% python3 -q
>>> import numpy as np
>>> import numpy.linalg as la
>>> np.set_printoptions(precision=2, suppress=True, linewidth=120)
>>> X = np.loadtxt("w.csv", delimiter=",")
>>> X
array([[ 1., -1., -2., -1., -3., -1., -1.,  1.,  0.],
       [ 0., -3.,  2.,  1.,  2.,  1.,  2.,  0.,  0.],
       [ 0.,  0.,  1.,  2., -1.,  0., -2., -2.,  1.],
       [ 0.,  0.,  0.,  1., -2.,  1., -2.,  0.,  2.],
       [ 0.,  0.,  0.,  0.,  3., -3.,  0.,  2.,  2.],
       [ 0.,  0.,  0.,  0.,  0., -1., -2., -1.,  3.],
       [ 0.,  0.,  0.,  0.,  0.,  0.,  3.,  1., -3.],
       [ 0.,  0.,  0.,  0.,  0.,  0.,  0., -2., -2.],
       [ 0.,  0.,  0.,  0.,  0.,  0.,  0.,  0.,  2.]])
>>> out = X[0, 0] * X[1:] - np.outer(X[1:, 0], X[0])
>>> out
array([[ 0., -3.,  2.,  1.,  2.,  1.,  2.,  0.,  0.],
       [ 0.,  0.,  1.,  2., -1.,  0., -2., -2.,  1.],
       [ 0.,  0.,  0.,  1., -2.,  1., -2.,  0.,  2.],
       [ 0.,  0.,  0.,  0.,  3., -3.,  0.,  2.,  2.],
       [ 0.,  0.,  0.,  0.,  0., -1., -2., -1.,  3.],
       [ 0.,  0.,  0.,  0.,  0.,  0.,  3.,  1., -3.],
       [ 0.,  0.,  0.,  0.,  0.,  0.,  0., -2., -2.],
       [ 0.,  0.,  0.,  0.,  0.,  0.,  0.,  0.,  2.]])
>>> np.flatnonzero(~out.round(6).any(axis=1))
array([], dtype=int64)
>>> G = out.T @ out
>>> la.eigvalsh(G)[::-1]
array([55.49, 34.86, 20.06,  8.84,  3.33,  1.17,  0.19,  0.04,  0.  ])
>>> la.matrix_rank(G)
np.int64(8)
>>> G
array([[  0.,   0.,   0.,   0.,   0.,   0.,   0.,   0.,   0.],
       [  0.,   9.,  -6.,  -3.,  -6.,  -3.,  -6.,   0.,   0.],
       [  0.,  -6.,   5.,   4.,   3.,   2.,   2.,  -2.,   1.],
       [  0.,  -3.,   4.,   6.,  -2.,   2.,  -4.,  -4.,   4.],
       [  0.,  -6.,   3.,  -2.,  18.,  -9.,  10.,   8.,   1.],
       [  0.,  -3.,   2.,   2.,  -9.,  12.,   2.,  -5.,  -7.],
       [  0.,  -6.,   2.,  -4.,  10.,   2.,  25.,   9., -21.],
       [  0.,   0.,  -2.,  -4.,   8.,  -5.,   9.,  14.,   0.],
       [  0.,   0.,   1.,   4.,   1.,  -7., -21.,   0.,  35.]])
